$ ipython --no-banner

In [1]: import numpy as np

In [2]: from numpy import linalg as LA

In [3]: np.set_printoptions(precision=2, suppress=True, linewidth=100)

In [4]: E = np.array([[3, 2, 3, 3], [1, 1, 0, 3], [1, 0, 3, -3]])

In [5]: # rows and columns are dependent

In [6]: print(E.reshape(2, -1))
[[ 3  2  3  3  1  1]
 [ 0  3  1  0  3 -3]]

In [7]: print(E.reshape(-1, 2))
[[ 3  2]
 [ 3  3]
 [ 1  1]
 [ 0  3]
 [ 1  0]
 [ 3 -3]]

In [8]: t3 = E.reshape(3, 2, -1)

In [9]: print(t3[:, 0])
[[3 2]
 [1 1]
 [1 0]]

In [10]: print(np.einsum("ihd,ihd->ih", t3, t3))
[[13 18]
 [ 2  9]
 [ 1 18]]

In [11]: print(np.einsum("ihd,jhd->hij", t3, t3).shape)
(2, 3, 3)

In [12]: r = LA.matrix_rank(E)

In [13]: print(r)
2

In [14]: N = LA.svd(E)[2][r:].T

In [15]: print(N @ N.T)
[[ 0.68 -0.19 -0.39 -0.17]
 [-0.19  0.87 -0.17 -0.23]
 [-0.39 -0.17  0.32  0.19]
 [-0.17 -0.23  0.19  0.13]]

In [16]: print(np.round(E @ N, 2) + 0)
[[0. 0.]
 [0. 0.]
 [0. 0.]]

In [17]: print(LA.matrix_rank(E.T @ E), LA.matrix_rank(E @ E.T))
2 2

In [18]: feats = np.array([[-1, 0, -1, 0], [0, -2, 0, -2], [-1, 0, -1, 0], [0, -2, 0, -2]])

In [19]: print(feats)
[[-1  0 -1  0]
 [ 0 -2  0 -2]
 [-1  0 -1  0]
 [ 0 -2  0 -2]]

In [20]: print(np.abs(np.diag(LA.qr(feats)[1])) > 1e-9)
[ True  True False False]

In [21]: print(round(np.trace(LA.pinv(feats) @ feats), 2))
2.0

In [22]: print(LA.cond(feats) > 100)
True

In [23]: print(np.argsort(-LA.norm(feats, axis=0).round(6), kind="stable")[:3])
[1 3 0]

In [24]: print(np.round(LA.norm(feats, 2) / LA.norm(feats), 2))
0.89

In [25]: print([round(float(x), 2) for x in LA.svd(feats, compute_uv=False)[:3]])
[4.0, 2.0, 0.0]

In [26]: K = np.loadtxt("dump.csv", delimiter=",")

In [27]: print(K)
[[4. 7. 4. 7.]
 [4. 6. 4. 6.]
 [4. 7. 4. 7.]
 [4. 6. 4. 6.]]

In [28]: # null space of dimension 2

In [29]: U, sig, Vt = LA.svd(K)

In [30]: print(np.argmax(sig[:-1] / (sig[1:] + 1e-6)) + 1)
2

In [31]: print(sig.round(2) + 0)
[21.62  0.74  0.    0.  ]

In [32]: B = U[:, :2] @ np.diag(sig[:2]) @ Vt[:2]

In [33]: print(LA.matrix_rank(B))
2

In [34]: print(np.round(LA.norm(K - B) / LA.norm(K), 2))
0.0

In [35]: print(B)
[[4. 7. 4. 7.]
 [4. 6. 4. 6.]
 [4. 7. 4. 7.]
 [4. 6. 4. 6.]]

In [36]: print(K.mean(axis=0))
[4.  6.5 4.  6.5]

In [37]: print(LA.matrix_rank(K))
2

In [38]: print(np.count_nonzero(K))
16

In [39]: print(K.sum(axis=0))
[16. 26. 16. 26.]

In [40]: print(np.round(LA.norm(K), 2))
21.63

In [41]: print(np.unravel_index(np.abs(K).argmax(), K.shape))
(np.int64(0), np.int64(1))

In [42]: print(K.shape)
(4, 4)

In [43]: W0 = np.array([[0, -2, 0], [0, 0, 0], [0, 0, 0]])

In [44]: # triangular, det is the product of the diagonal

In [45]: x0 = np.array([2, 3, 2])

In [46]: print(LA.norm(W0 @ x0) <= LA.norm(W0, 2) * LA.norm(x0) + 1e-9)
True

In [47]: print(W0 @ np.ones(3))
[-2.  0.  0.]

In [48]: print(W0 * x0)
[[ 0 -6  0]
 [ 0  0  0]
 [ 0  0  0]]

In [49]: print(W0 @ np.eye(3)[1])
[-2.  0.  0.]

In [50]: print(W0 @ x0)
[-6  0  0]

In [51]: X = np.load("layer5.npy")

In [52]: print(X.round(2) + 0)
[[ 1.85 -0.51 -0.58  0.  ]
 [ 0.62  0.08  1.9   0.03]
 [-0.41 -1.75  0.22 -0.86]
 [ 0.21  0.83 -0.08 -1.81]]

In [53]: G = X.T @ X

In [54]: print(G.round(2) + 0)
[[4. 0. 0. 0.]
 [0. 4. 0. 0.]
 [0. 0. 4. 0.]
 [0. 0. 0. 4.]]

In [55]: print(LA.svd(X, compute_uv=False) ** 2)
[4. 4. 4. 4.]

In [56]: print((X @ X.T).shape)
(4, 4)

In [57]: print(np.einsum("ij,ji->", K, K))
432.0

In [58]: print(np.einsum("ii->", K))
20.0

In [59]: print(np.kron(np.eye(2, dtype=int), K))
[[4. 7. 4. 7. 0. 0. 0. 0.]
 [4. 6. 4. 6. 0. 0. 0. 0.]
 [4. 7. 4. 7. 0. 0. 0. 0.]
 [4. 6. 4. 6. 0. 0. 0. 0.]
 [0. 0. 0. 0. 4. 7. 4. 7.]
 [0. 0. 0. 0. 4. 6. 4. 6.]
 [0. 0. 0. 0. 4. 7. 4. 7.]
 [0. 0. 0. 0. 4. 6. 4. 6.]]

In [60]: print(round(float(LA.det(K[::-1])), 2))
0.0

In [61]: print(np.round(LA.det(2 * K), 2), np.round(LA.det(K), 2))
0.0 0.0

In [62]: x0 = np.array([-1, 5, -4, 2])

In [63]: print(np.round(X * x0, 2) + 0)
[[-1.85 -2.54  2.31  0.  ]
 [-0.62  0.4  -7.6   0.05]
 [ 0.41 -8.73 -0.88 -1.72]
 [-0.21  4.16  0.31 -3.61]]

In [64]: print(X @ np.eye(4)[0])
[ 1.85  0.62 -0.41  0.21]

In [65]: print(LA.norm(X @ x0) <= LA.norm(X, 2) * LA.norm(x0) + 1e-9)
True

In [66]: arr = np.loadtxt("block12.csv", delimiter=",")

In [67]: print(arr)
[[ 0.  0.  0.]
 [ 0.  0.  5.]
 [ 1.  0. 11.]
 [ 0.  0.  0.]
 [ 3.  1. 14.]
 [ 3.  1. 14.]
 [ 0.  0.  0.]
 [ 0.  0.  0.]
 [ 0.  0.  8.]
 [ 0.  0.  8.]
 [ 1.  0. 11.]
 [ 3.  1. 14.]
 [ 0.  0.  5.]
 [ 0.  0.  5.]
 [ 1.  0. 11.]
 [ 3.  1. 14.]
 [ 0.  0.  8.]
 [ 0.  0.  8.]
 [ 1.  0. 11.]
 [ 0.  0.  2.]
 [ 0.  0.  0.]
 [ 3.  1. 14.]
 [ 3.  1. 14.]
 [ 0.  0.  2.]
 [ 0.  0.  2.]
 [ 0.  0.  2.]]

In [68]: G = np.cov(arr, rowvar=False)

In [69]: print(np.median(arr, axis=0))
[0. 0. 8.]

In [70]: print(np.argsort(-arr.std(axis=0).round(6), kind="stable"))
[2 0 1]

In [71]: print(np.corrcoef(arr.T))
[[1.   0.96 0.84]
 [0.96 1.   0.73]
 [0.84 0.73 1.  ]]

In [72]: print(np.polyfit(arr[:, 1], arr[:, 0], 1))
[2.8 0.2]

In [73]: print(arr.std(axis=0))
[1.23 0.42 5.26]

In [74]: print(G.shape)
(3, 3)

In [75]: U, sig, Vt = LA.svd(arr)

In [76]: print(np.argmax(sig[:-1] / (sig[1:] + 1e-6)) + 1)
1

In [77]: print(sig)
[45.33  4.02  0.5 ]

In [78]: B = U[:, :1] @ np.diag(sig[:1]) @ Vt[:1]

In [79]: print(np.round(np.abs(arr - B).max(), 2))
1.16

In [80]: print(B.round(2) + 0)
[[ 0.    0.    0.  ]
 [ 0.73  0.21  4.88]
 [ 1.62  0.46 10.89]
 [ 0.    0.    0.  ]
 [ 2.1   0.6  14.15]
 [ 2.1   0.6  14.15]
 [ 0.    0.    0.  ]
 [ 0.    0.    0.  ]
 [ 1.16  0.33  7.81]
 [ 1.16  0.33  7.81]
 [ 1.62  0.46 10.89]
 [ 2.1   0.6  14.15]
 [ 0.73  0.21  4.88]
 [ 0.73  0.21  4.88]
 [ 1.62  0.46 10.89]
 [ 2.1   0.6  14.15]
 [ 1.16  0.33  7.81]
 [ 1.16  0.33  7.81]
 [ 1.62  0.46 10.89]
 [ 0.29  0.08  1.95]
 [ 0.    0.    0.  ]
 [ 2.1   0.6  14.15]
 [ 2.1   0.6  14.15]
 [ 0.29  0.08  1.95]
 [ 0.29  0.08  1.95]
 [ 0.29  0.08  1.95]]

In [81]: print(LA.matrix_rank(arr, rtol=0.05))
2

In [82]: print(np.round(LA.norm(arr - B) / LA.norm(arr), 2))
0.09

In [83]: x0 = np.array([0, -5, 3])

In [84]: rhs = arr @ x0

In [85]: c, lr = np.zeros(3), 1 / LA.norm(arr, 2) ** 2

In [86]: for i in range(6):
    ...:     c -= lr * arr.T @ (arr @ c - rhs)
    ...:     if i % 2 == 0: print(i, round(LA.norm(arr @ c - rhs), 2))
    ...: 
0 9.45
2 9.31
4 9.17

In [87]: print(c)
[0.31 0.07 2.74]

In [88]: print(np.round(LA.cond(arr), 2))
90.61

In [89]: A = np.load("sample19.npy")

In [90]: print(A)
[[1.   0.2  0.04]
 [0.2  1.   0.2 ]
 [0.04 0.2  1.  ]]

In [91]: # symmetric

In [92]: q, V = LA.qr(A[:, :2])[0], LA.qr(A[:, 2:])[0]

In [93]: sig = LA.svd(q.T @ V, compute_uv=False)

In [94]: print(np.degrees(np.arccos(sig.clip(0, 1))))
[67.27]

In [95]: print((sig > 0.9).sum())
0

In [96]: print(np.round(LA.norm(q @ q.T - V @ V.T, 2), 2))
1.0

In [97]: print(sig)
[0.39]

In [98]: M = np.array([[2.4, 0.9, -1.1],
    ...:     [-0.4, 0.6, 0.7],
    ...:     [-0.3, 0.4, 0.1],
    ...:     [-0.3, -1.8, -1.0]])

In [99]: M[:, 1] *= 5

In [100]: print(M)
[[ 2.4  4.5 -1.1]
 [-0.4  3.   0.7]
 [-0.3  2.   0.1]
 [-0.3 -9.  -1. ]]

In [101]: U, sig, Vt = LA.svd(M, full_matrices=False)

In [102]: print(sig / sig[0])
[1.   0.25 0.03]

In [103]: print((sig > 1e-8).sum())
3

In [104]: print(np.abs(U[:, 0]).round(6).argmax())
3
